$ ipython --no-banner

In [1]: import numpy as np

In [2]: np.set_printoptions(suppress=True, linewidth=100)

In [3]: def rd(a):
   ...:     return np.round(a, 3) + 0
   ...: 

In [4]: F = np.load("run16.npy")

In [5]: rd(F)
Out[5]: 
array([[0.366, 0.024, 0.122, 0.122, 0.415, 0.171],
       [0.024, 0.002, 0.008, 0.008, 0.028, 0.011],
       [0.122, 0.008, 0.041, 0.041, 0.138, 0.057],
       [0.122, 0.008, 0.041, 0.041, 0.138, 0.057],
       [0.415, 0.028, 0.138, 0.138, 0.471, 0.194],
       [0.171, 0.011, 0.057, 0.057, 0.194, 0.08 ]])

In [6]: vec = np.array([2, 3, 3, 0, 3, 2])

In [7]: np.trace(F)
Out[7]: np.float64(1.0)

In [8]: rd((vec - F @ vec) @ (F @ vec))
Out[8]: np.float64(0.0)

In [9]: rd(np.linalg.eigvalsh(2 * F - np.eye(6)))
Out[9]: array([-1., -1., -1., -1., -1.,  1.])

In [10]: rng = np.random.default_rng(721897)

In [11]: B = F + rng.integers(-2, 3, (6, 1)) @ rng.integers(-2, 3, (1, 6))

In [12]: rd(B)
Out[12]: 
array([[ 0.366,  0.024,  0.122,  0.122,  0.415,  0.171],
       [ 2.024,  0.002, -1.992,  0.008, -0.972, -1.989],
       [ 0.122,  0.008,  0.041,  0.041,  0.138,  0.057],
       [ 0.122,  0.008,  0.041,  0.041,  0.138,  0.057],
       [ 2.415,  0.028, -1.862,  0.138, -0.529, -1.806],
       [ 2.171,  0.011, -1.943,  0.057, -0.806, -1.92 ]])

In [13]: rd(np.linalg.svd(B - F, compute_uv=False))
Out[13]: array([6.245, 0.   , 0.   , 0.   , 0.   , 0.   ])

In [14]: rd(B - F)
Out[14]: 
array([[ 0.,  0.,  0.,  0.,  0.,  0.],
       [ 2.,  0., -2.,  0., -1., -2.],
       [ 0.,  0.,  0.,  0.,  0.,  0.],
       [ 0.,  0.,  0.,  0.,  0.,  0.],
       [ 2.,  0., -2.,  0., -1., -2.],
       [ 2.,  0., -2.,  0., -1., -2.]])

In [15]: evals, evecs = np.linalg.eigvalsh(F)
Traceback (most recent call last):
  Cell In[15], line 1
    evals, evecs = np.linalg.eigvalsh(F)
ValueError: too many values to unpack (expected 2)


In [16]: evals, evecs = np.linalg.eigh(F)

In [17]: rd(np.linalg.eigvalsh(F + 5 * np.eye(6)))
Out[17]: array([5., 5., 5., 5., 5., 6.])

In [18]: rd(np.abs(evecs[:, -1]))
Out[18]: array([0.605, 0.04 , 0.202, 0.202, 0.686, 0.282])

In [19]: rd(evecs.T @ F @ evecs)
Out[19]: 
array([[0., 0., 0., 0., 0., 0.],
       [0., 0., 0., 0., 0., 0.],
       [0., 0., 0., 0., 0., 0.],
       [0., 0., 0., 0., 0., 0.],
       [0., 0., 0., 0., 0., 0.],
       [0., 0., 0., 0., 0., 1.]])

In [20]: np.unique(evals.round(6) + 0, return_counts=True)[1]
Out[20]: array([5, 1])

In [21]: rd(evecs @ np.diag(evals) @ evecs.T)
Out[21]: 
array([[0.366, 0.024, 0.122, 0.122, 0.415, 0.171],
       [0.024, 0.002, 0.008, 0.008, 0.028, 0.011],
       [0.122, 0.008, 0.041, 0.041, 0.138, 0.057],
       [0.122, 0.008, 0.041, 0.041, 0.138, 0.057],
       [0.415, 0.028, 0.138, 0.138, 0.471, 0.194],
       [0.171, 0.011, 0.057, 0.057, 0.194, 0.08 ]])

In [22]: rd(evals)
Out[22]: array([0., 0., 0., 0., 0., 1.])

In [23]: rd(evecs.T @ evecs)
Out[23]: 
array([[1., 0., 0., 0., 0., 0.],
       [0., 1., 0., 0., 0., 0.],
       [0., 0., 1., 0., 0., 0.],
       [0., 0., 0., 1., 0., 0.],
       [0., 0., 0., 0., 1., 0.],
       [0., 0., 0., 0., 0., 1.]])
